In [1]: import numpy as np

In [2]: from numpy import linalg as LA

In [3]: np.set_printoptions(suppress=True, linewidth=160)

In [4]: A = np.diag(5 * np.array([-1, 7, 5, -2, 4])) + np.array([[2, -5, -6, 6, -1],
   ...:     [0, 1, -2, -5, 3],
   ...:     [2, 4, -2, -7, -1],
   ...:     [1, 7, -2, 7, -4],
   ...:     [5, 2, -5, 4, -1]])

In [5]: A
Out[5]: 
array([[-3, -5, -6,  6, -1],
       [ 0, 36, -2, -5,  3],
       [ 2,  4, 23, -7, -1],
       [ 1,  7, -2, -3, -4],
       [ 5,  2, -5,  4, 19]])

In [6]: ev, evecs = LA.eig(A)

In [7]: np.round(np.sort(LA.eigvals(A.T)), 1)
Out[7]: array([-5.1,  1.2, 16.9, 24.1, 34.9])

In [8]: np.round(np.sort(LA.eigvals(A @ A)), 1)
Out[8]: array([   1.4,   26.1,  286. ,  580.6, 1220. ])

In [9]: LA.matrix_rank(A)
Out[9]: np.int64(5)

In [10]: np.diff(A, axis=0)
Out[10]: 
array([[  3,  41,   4, -11,   4],
       [  2, -32,  25,  -2,  -4],
       [ -1,   3, -25,   4,  -3],
       [  4,  -5,  -3,   7,  23]])

In [11]: A - A[0]
Out[11]: 
array([[  0,   0,   0,   0,   0],
       [  3,  41,   4, -11,   4],
       [  5,   9,  29, -13,   0],
       [  4,  12,   4,  -9,  -3],
       [  8,   7,   1,  -2,  20]])

In [12]: np.round(LA.svd(A, compute_uv=False), 1)
Out[12]: array([38.1, 26.8, 18.9,  4.7,  0.9])

In [13]: A[:, 5]
IndexError: index 5 is out of bounds for axis 1 with size 5


In [14]: np.unravel_index(np.abs(A).argmax(), A.shape)
Out[14]: (np.int64(1), np.int64(1))

In [15]: rng = np.random.default_rng(254)

In [16]: idx = rng.permutation(5)

In [17]: idx
Out[17]: array([1, 0, 3, 4, 2])

In [18]: B = A[idx][:, idx]

In [19]: np.round(np.sort(np.abs(LA.eigvals(B))), 1)
Out[19]: array([ 1.2,  5.1, 16.9, 24.1, 34.9])

In [20]: np.trace(B)
Out[20]: np.int64(72)

In [21]: np.diag(B)
Out[21]: array([36, -3, -3, 19, 23])

In [22]: np.round(np.poly(A), 1)
Out[22]: array([     1.,    -72.,   1535.,  -6539., -67024.,  85338.])

In [23]: np.round(LA.eigvals(A), 1)
Out[23]: array([-5.1,  1.2, 34.9, 16.9, 24.1])

In [24]: np.einsum("ii->", A)
Out[24]: np.int64(72)

In [25]: np.einsum("ij,ji->", A, A)
Out[25]: np.int64(2114)

In [26]: r0 = np.array([1, 1, 2, 3, 0])

In [27]: B = A + np.outer(r0, np.eye(5)[0])

In [28]: LA.matrix_rank(B - A)
Out[28]: np.int64(1)

In [29]: B
Out[29]: 
array([[-2., -5., -6.,  6., -1.],
       [ 1., 36., -2., -5.,  3.],
       [ 4.,  4., 23., -7., -1.],
       [ 4.,  7., -2., -3., -4.],
       [ 5.,  2., -5.,  4., 19.]])

In [30]: LA.matrix_rank(LA.inv(B) - LA.inv(A), tol=1e-8)
Out[30]: np.int64(1)

In [31]: r0 = np.array([0, 4, -7, 1, -9, 1, 0, -9, -5])

In [32]: v = np.array([4, 5, 2, 1, 4, 7, 3])

In [33]: mat = r0[:, None] + v[None, :]

In [34]: mat
Out[34]: 
array([[ 4,  5,  2,  1,  4,  7,  3],
       [ 8,  9,  6,  5,  8, 11,  7],
       [-3, -2, -5, -6, -3,  0, -4],
       [ 5,  6,  3,  2,  5,  8,  4],
       [-5, -4, -7, -8, -5, -2, -6],
       [ 5,  6,  3,  2,  5,  8,  4],
       [ 4,  5,  2,  1,  4,  7,  3],
       [-5, -4, -7, -8, -5, -2, -6],
       [-1,  0, -3, -4, -1,  2, -2]])

In [35]: rk = LA.matrix_rank(mat)

In [36]: rk
Out[36]: np.int64(2)

In [37]: N = LA.svd(mat)[2][rk:].T

In [38]: [int(LA.matrix_rank(mat[:i])) for i in range(1, len(mat) + 1)]
Out[38]: [1, 2, 2, 2, 2, 2, 2, 2, 2]

In [39]: U, sigma, Vt = LA.svd(mat)

In [40]: sigma.round(1) + 0
Out[40]: array([37.6, 14.1,  0. ,  0. ,  0. ,  0. ,  0. ])

In [41]: np.argmax(sigma[:-1] / (sigma[1:] + 1e-6)) + 1
Out[41]: np.int64(2)

In [42]: B = U[:, :2] @ np.diag(sigma[:2]) @ Vt[:2]

In [43]: np.round(LA.norm(mat - B) / LA.norm(mat), 1)
Out[43]: np.float64(0.0)

In [44]: LA.matrix_rank(B)
Out[44]: np.int64(2)

In [45]: round(LA.norm(mat - B, 2), 1), np.round(sigma[2], 1)
Out[45]: (np.float64(0.0), np.float64(0.0))

In [46]: round(float(np.abs(mat - B).max()), 1)
Out[46]: 0.0

In [47]: B.round(1) + 0
Out[47]: 
array([[ 4.,  5.,  2.,  1.,  4.,  7.,  3.],
       [ 8.,  9.,  6.,  5.,  8., 11.,  7.],
       [-3., -2., -5., -6., -3.,  0., -4.],
       [ 5.,  6.,  3.,  2.,  5.,  8.,  4.],
       [-5., -4., -7., -8., -5., -2., -6.],
       [ 5.,  6.,  3.,  2.,  5.,  8.,  4.],
       [ 4.,  5.,  2.,  1.,  4.,  7.,  3.],
       [-5., -4., -7., -8., -5., -2., -6.],
       [-1.,  0., -3., -4., -1.,  2., -2.]])

In [48]: U, sigma, Vt = LA.svd(mat)

In [49]: evecs = Vt[:(sigma > 1e-8).sum()]

In [50]: x0 = mat[8] + 3 * mat[6] + rng.integers(2) * np.eye(7)[2]

In [51]: x0
Out[51]: array([11., 15.,  4., -1., 11., 23.,  7.])

In [52]: np.allclose(evecs.T @ evecs @ x0, x0)
Out[52]: False

In [53]: arr = np.loadtxt("case11.csv", delimiter=",")

In [54]: arr
Out[54]: 
array([[-7.7,  3.4,  0. ,  8.2, -4. ],
       [-7.7,  4. , -0.2,  8.2, -4. ],
       [-8.2,  3.7, -0.2,  8. , -4.1],
       [-7.6,  3.7, -0.2,  8.1, -3.6],
       [-8.1,  4.1, -0.2,  7.6, -3.6],
       [-7.5,  3.4, -0.1,  7.9, -4.2],
       [-7.8,  3.3,  0. ,  8.6, -4. ],
       [-6.1, -4.5, -3.8, -2.8, -5.1],
       [-6.2, -3.3, -4.1, -3.1, -5. ],
       [-5.8, -4. , -4.3, -3.1, -5. ],
       [-5.9, -4. , -3.8, -2.9, -4.9],
       [-5.8, -3.8, -4.3, -2.6, -5.2],
       [-5.9, -4.5, -3.6, -3.2, -5.1],
       [-5.7, -3.9, -4.1, -2.7, -5.4]])

In [55]: O, evecs = LA.qr(arr[:, :3])[0], LA.qr(arr[:, 3:])[0]

In [56]: sigma = LA.svd(O.T @ evecs, compute_uv=False)

In [57]: (sigma > 0.9).sum()
Out[57]: np.int64(2)

In [58]: idx = arr[:, 3] > np.median(arr[:, 3])

In [59]: r0 = arr[idx].mean(axis=0) - arr[~idx].mean(axis=0)

In [60]: np.argsort(-np.abs(r0).round(6), kind="stable")
Out[60]: array([3, 1, 2, 0, 4])

In [61]: (((arr - arr.mean(axis=0)) @ r0 > 0) == idx).mean()
Out[61]: np.float64(1.0)

In [62]: idx.astype(int)
Out[62]: array([1, 1, 1, 1, 1, 1, 1, 0, 0, 0, 0, 0, 0, 0])

In [63]: E = np.loadtxt("arr.csv", delimiter=",")

In [64]: E
Out[64]: 
array([[  2.5,   6.5,   5.9],
       [ -0.8, -10.9,  -5.9],
       [  0.3,   7. ,   3.3],
       [ -2.5,   0.6,  -2.5],
       [  1.7,  -4.6,   0. ],
       [  3.7,  -2.1,   3. ],
       [  0.7,   4.2,   2.5],
       [ -0.6, -11.1,  -5.9],
       [  4.2,  -5. ,   2.1],
       [ -3.9,   2.2,  -3. ],
       [ -2.5,  -6.4,  -5.5],
       [ -3.2,   6.2,  -0.4],
       [  0.1,   6.9,   3.5],
       [  1.6,  12.4,   7.4],
       [  3.3,   0.7,   3.9],
       [ -2.5,  -6.5,  -5.8],
       [  3.4,   0.6,   4. ],
       [ -1.4,   1.7,  -0.7],
       [  1.3,   8.3,   5. ],
       [  0.4,  -2.8,  -1. ],
       [  0.8,  -5.6,  -1.8],
       [ -0.9,  -1.3,  -1.4],
       [ -2.3,   7.5,   1.1],
       [  0.2,   7. ,   3.4],
       [  0.8,  -6. ,  -1.8],
       [  2.5,  -0.4,   2.4],
       [ -1.2,  -8. ,  -4.9],
       [ -0.2,   9.8,   4.3],
       [ -0.3,  -7. ,  -3.5],
       [ -0.2,   9.8,   4.4],
       [  0.1,   7. ,   3.5],
       [ -3. ,  -3.6,  -4.9],
       [  2.3,  -7.4,  -1.1],
       [ -1.2,   8.8,   2.8]])

In [65]: def softmax(z):
    ...:     e = np.exp(z - z.max(axis=-1, keepdims=True))
    ...:     return e / e.sum(axis=-1, keepdims=True)
    ...: 

In [66]: np.round(softmax(E[19] + 4), 1) + 0
Out[66]: array([0.8, 0. , 0.2])

In [67]: np.round(softmax(E[19]), 1) + 0
Out[67]: array([0.8, 0. , 0.2])

In [68]: np.round(softmax(10 * E[19]), 1) + 0
Out[68]: array([1., 0., 0.])

In [69]: S = E @ E.T / np.sqrt(3)

In [70]: np.round(softmax(S)[19] @ E, 1)
Out[70]: array([ -0.7, -11. ,  -5.9])

In [71]: softmax(S).round(6).argmax(axis=1)
Out[71]: array([13,  7, 13,  9,  7,  8, 13,  7,  8,  9,  7, 13, 13, 13, 13,  7, 13, 11, 13,  7,  7,  7, 13, 13,  7, 16,  7, 13,  7, 13, 13,  7,  7, 13])
